% python3 -q
>>> import numpy as np
>>> np.set_printoptions(precision=2, suppress=True, linewidth=100)
>>> rng = np.random.default_rng(63)
>>> labels = rng.integers(0, 3, 5)
>>> J = (labels[:, None] == labels) * 3 + np.eye(5)
>>> J
array([[4., 3., 0., 0., 0.],
       [3., 4., 0., 0., 0.],
       [0., 0., 4., 3., 3.],
       [0., 0., 3., 4., 3.],
       [0., 0., 3., 3., 4.]])
>>> vec = np.array([2, -2, -1, 3, 0])
>>> rhs = J @ vec
>>> b, lr = np.zeros(5), 1 / np.linalg.norm(J, 2) ** 2
>>> for i in range(150):
...     b -= lr * J.T @ (J @ b - rhs)
...     if i % 50 == 0: print(i, round(np.linalg.norm(J @ b - rhs), 2))
... 
0 4.04
50 2.45
100 1.48
>>> b
array([ 1.56, -1.56, -0.63,  2.48,  0.15])
>>> evals, vecs = np.linalg.eigh(J)
>>> vec = np.array([2, 6, 3, 2, 1])
>>> np.linalg.eigvalsh(J[1:, 1:])
array([ 1.,  1.,  4., 10.])
>>> vec @ J @ vec
np.float64(354.0)
>>> np.flatnonzero(np.linalg.matrix_power((J != 0) + (J.T != 0) + np.eye(5), 5)[3])
array([2, 3, 4])
>>> data = np.loadtxt("test9.csv", delimiter=",")
>>> data
array([[ 0.35,  0.72,  1.91],
       [-2.51,  0.13, -0.21],
       [ 1.1 , -1.87,  0.47]])
>>> round(float(np.linalg.eigvals(data).sum().real), 2)
0.95
>>> round(np.linalg.det(data[::-1]), 2)
np.float64(-9.26)
>>> np.kron(np.eye(2, dtype=int), data)
array([[ 0.35,  0.72,  1.91,  0.  ,  0.  ,  0.  ],
       [-2.51,  0.13, -0.21, -0.  ,  0.  , -0.  ],
       [ 1.1 , -1.87,  0.47,  0.  , -0.  ,  0.  ],
       [ 0.  ,  0.  ,  0.  ,  0.35,  0.72,  1.91],
       [-0.  ,  0.  , -0.  , -2.51,  0.13, -0.21],
       [ 0.  , -0.  ,  0.  ,  1.1 , -1.87,  0.47]])
>>> np.round(np.einsum("ij,ji->", data, data), 2)
np.float64(1.73)
>>> np.poly(data)
array([ 1.  , -0.95, -0.42, -9.26])
>>> O = data.astype(float).copy()
>>> for j in range(3):
...     O[:, j] -= O[:, :j] @ (O[:, :j].T @ O[:, j])
...     O[:, j] /= np.linalg.norm(O[:, j])
... 
>>> np.round(O.T @ O, 2) + 0
array([[1., 0., 0.],
       [0., 1., 0.],
       [0., 0., 1.]])
>>> np.round(O.T @ data, 2) + 0
array([[ 2.76, -0.77,  0.62],
       [ 0.  ,  1.85,  0.51],
       [ 0.  ,  0.  ,  1.81]])
>>> O
array([[ 0.13,  0.44,  0.89],
       [-0.91, -0.31,  0.28],
       [ 0.4 , -0.84,  0.36]])
>>> np.count_nonzero(data)
np.int64(9)
>>> np.diff(data, axis=0)
array([[-2.86, -0.59, -2.12],
       [ 3.61, -2.  ,  0.68]])
>>> data.sum(axis=0)
array([-1.06, -1.02,  2.17])
>>> round(float(np.linalg.norm(data)), 2)
3.95
>>> data - data[0]
array([[ 0.  ,  0.  ,  0.  ],
       [-2.86, -0.59, -2.12],
       [ 0.75, -2.59, -1.44]])
>>> np.abs(data).max()
np.float64(2.51)
>>> np.linalg.matrix_rank(data)
np.int64(3)
>>> B = data / np.linalg.norm(data, axis=1, keepdims=True)
>>> C2 = B @ B.T
>>> C2
array([[ 1.  , -0.23, -0.01],
       [-0.23,  1.  , -0.55],
       [-0.01, -0.55,  1.  ]])
>>> np.linalg.norm(B, axis=1)
array([1., 1., 1.])
>>> (C2 - 2 * np.eye(3)).round(6).argmax(axis=1)
array([2, 0, 0])
>>> np.round(np.degrees(np.arccos(np.clip(C2[1, 2], -1, 1))), 2)
np.float64(123.66)
>>> (np.abs(C2) > 0.9).astype(int)
array([[1, 0, 0],
       [0, 1, 0],
       [0, 0, 1]])
>>> np.argwhere(np.triu(np.abs(C2) > 0.95, 1))
array([], shape=(0, 2), dtype=int64)
>>> B = np.array([[5, -4, -1], [1, -4, 2]])
>>> cent = np.kron(B, data)
>>> cent.shape
(6, 9)
>>> np.linalg.matrix_rank(cent)
np.int64(6)
>>> np.round(np.linalg.norm(cent, 2), 2), round(float(np.linalg.norm(B, 2) * np.linalg.norm(data, 2)), 2)
(np.float64(21.88), 21.88)
>>> A = np.loadtxt("out7.csv", delimiter=",")
>>> A
array([[-41.52, -49.48, -38.9 ,   0.18,  30.24, -31.32],
       [-40.54, -51.62, -39.39,   1.57,  30.42, -30.49],
       [-41.69, -49.02, -39.9 ,   1.05,  29.17, -29.92],
       [-39.72, -51.14, -40.84,  -0.77,  29.97, -30.26],
       [-41.08, -51.01, -39.93,   0.47,  28.64, -28.96],
       [-39.85, -50.11, -40.26,  -0.68,  29.7 , -28.86],
       [-39.13, -49.32, -40.63,   0.32,  30.83, -30.71],
       [-38.96, -49.88, -39.72,   0.25,  29.83, -30.67],
       [-40.78, -51.9 , -41.45,   0.47,  30.32, -29.33],
       [-38.65, -49.07, -41.76,   1.31,  27.52, -30.87],
       [-39.59, -50.06, -39.23,   0.75,  30.92, -30.4 ],
       [-39.34, -49.23, -40.48,  -0.15,  29.63, -29.92],
       [-40.07, -48.36, -39.33,  -0.4 ,  30.69, -29.65],
       [-39.78, -48.67, -40.5 ,   1.51,  30.25, -29.38],
       [-39.95, -49.05, -40.65,  -1.16,  30.2 , -29.99],
       [-38.87, -51.26, -39.19,  -0.74,  29.82, -29.24],
       [-39.68, -50.62, -39.71,  -0.63,  29.78, -30.39],
       [-40.45, -48.84, -38.64,   0.32,  29.4 , -33.27],
       [-39.17, -50.88, -40.15,  -0.38,  28.61, -32.05],
       [-40.42, -49.45, -41.36,   0.31,  31.7 , -32.01],
       [-39.17, -47.31, -40.95,   0.27,  31.58, -29.07],
       [-40.78, -50.76, -40.11,   0.63,  28.44, -32.05],
       [-40.1 , -50.23, -40.13,  -1.53,  29.31, -32.45],
       [-40.37, -52.13, -39.48,   1.01,  30.11, -30.04],
       [-40.43, -48.2 , -39.14,   1.71,  27.85, -29.78],
       [-40.31, -49.92, -41.11,   0.65,  29.75, -28.75],
       [-39.83, -50.36, -38.61,   0.62,  31.34, -30.28],
       [-40.04, -51.15, -40.27,  -1.59,  30.05, -28.49],
       [-42.43, -48.81, -40.33,  -0.29,  30.39, -29.28],
       [-39.19, -49.21, -39.69,  -0.52,  30.07, -31.71],
       [-39.33, -50.54, -39.98,   0.73,  30.42, -30.73],
       [-40.81, -49.88, -39.21,  -1.1 ,  30.51, -30.77],
       [-40.5 , -49.05, -41.  ,  -1.17,  31.42, -27.  ],
       [-37.93, -48.69, -41.27,   0.75,  30.81, -30.41],
       [-40.27, -49.62, -39.6 ,  -0.5 ,  30.03, -28.79],
       [-39.29, -51.11, -40.53,  -1.08,  31.34, -30.24],
       [-40.45, -49.86, -40.41,   1.5 ,  31.26, -29.46],
       [-41.03, -51.3 , -41.4 ,  -0.3 ,  30.48, -30.72],
       [-40.6 , -50.04, -41.76,  -0.29,  28.95, -30.78],
       [-40.66, -49.57, -38.71,  -0.52,  29.45, -31.84]])
>>> Xc = A - A.mean(axis=0)
>>> U, s, Vt = np.linalg.svd(Xc, full_matrices=False)
>>> np.abs(U[:, 0]).argmax()
np.int64(32)
>>> np.searchsorted(np.cumsum(s ** 2) / (s ** 2).sum(), 0.9) + 1
np.int64(5)
>>> np.linalg.matrix_rank(Xc)
np.int64(6)
>>> np.abs(Vt[-1])
array([0.58, 0.03, 0.7 , 0.08, 0.26, 0.31])
